>>> import numpy as np
>>> from numpy import linalg as LA
>>> np.set_printoptions(precision=2, suppress=True, linewidth=100, legacy="1.25")
>>> M = np.load("w.npy")
>>> M
array([[ 1,  1, -1, -1,  1,  1, -1, -1],
       [ 1, -1,  1, -1, -1,  1, -1,  1]])
>>> U, s, vt = LA.svd(M, full_matrices=False)
>>> U.T @ U
array([[1., 0.],
       [0., 1.]])
>>> np.sqrt((s ** 2).sum()), round(LA.norm(M), 2)
(4.0, 4.0)
>>> (s > 1e-8).sum()
2
>>> np.round(U.T @ M @ vt.T, 2) + 0
array([[2.83, 0.  ],
       [0.  , 2.83]])
>>> np.cumsum(s ** 2) / np.sum(s ** 2)
array([0.5, 1. ])
>>> t = np.radians(72)
>>> R = np.eye(8)
>>> R[0, 0] = R[4, 4] = np.cos(t)
>>> R[0, 4], R[4, 0] = -np.sin(t), np.sin(t)
>>> R
array([[ 0.31,  0.  ,  0.  ,  0.  , -0.95,  0.  ,  0.  ,  0.  ],
       [ 0.  ,  1.  ,  0.  ,  0.  ,  0.  ,  0.  ,  0.  ,  0.  ],
       [ 0.  ,  0.  ,  1.  ,  0.  ,  0.  ,  0.  ,  0.  ,  0.  ],
       [ 0.  ,  0.  ,  0.  ,  1.  ,  0.  ,  0.  ,  0.  ,  0.  ],
       [ 0.95,  0.  ,  0.  ,  0.  ,  0.31,  0.  ,  0.  ,  0.  ],
       [ 0.  ,  0.  ,  0.  ,  0.  ,  0.  ,  1.  ,  0.  ,  0.  ],
       [ 0.  ,  0.  ,  0.  ,  0.  ,  0.  ,  0.  ,  1.  ,  0.  ],
       [ 0.  ,  0.  ,  0.  ,  0.  ,  0.  ,  0.  ,  0.  ,  1.  ]])
>>> other = M @ R.T
>>> round(LA.det(R), 2), round(np.trace(R), 2)
(1.0, 6.62)
>>> np.abs(other - M).max(axis=0)
array([1.64, 0.  , 0.  , 0.  , 1.64, 0.  , 0.  , 0.  ])
>>> feats = np.array([[0.3, 2.0, 0.0, 2.0],
...     [0.0, 2.3, 0.0, 2.0],
...     [1.0, 2.0, 1.3, 0.0],
...     [0.0, 2.0, 0.0, 2.3]])
>>> u = np.array([-5, 5, -5, -1])
>>> other = feats + np.outer(u, np.eye(4)[3])
>>> LA.matrix_rank(LA.inv(other) - LA.inv(feats), tol=1e-8)
1
>>> LA.matrix_rank(other - feats)
1
>>> other
array([[ 0.3,  2. ,  0. , -3. ],
       [ 0. ,  2.3,  0. ,  7. ],
       [ 1. ,  2. ,  1.3, -5. ],
       [ 0. ,  2. ,  0. ,  1.3]])
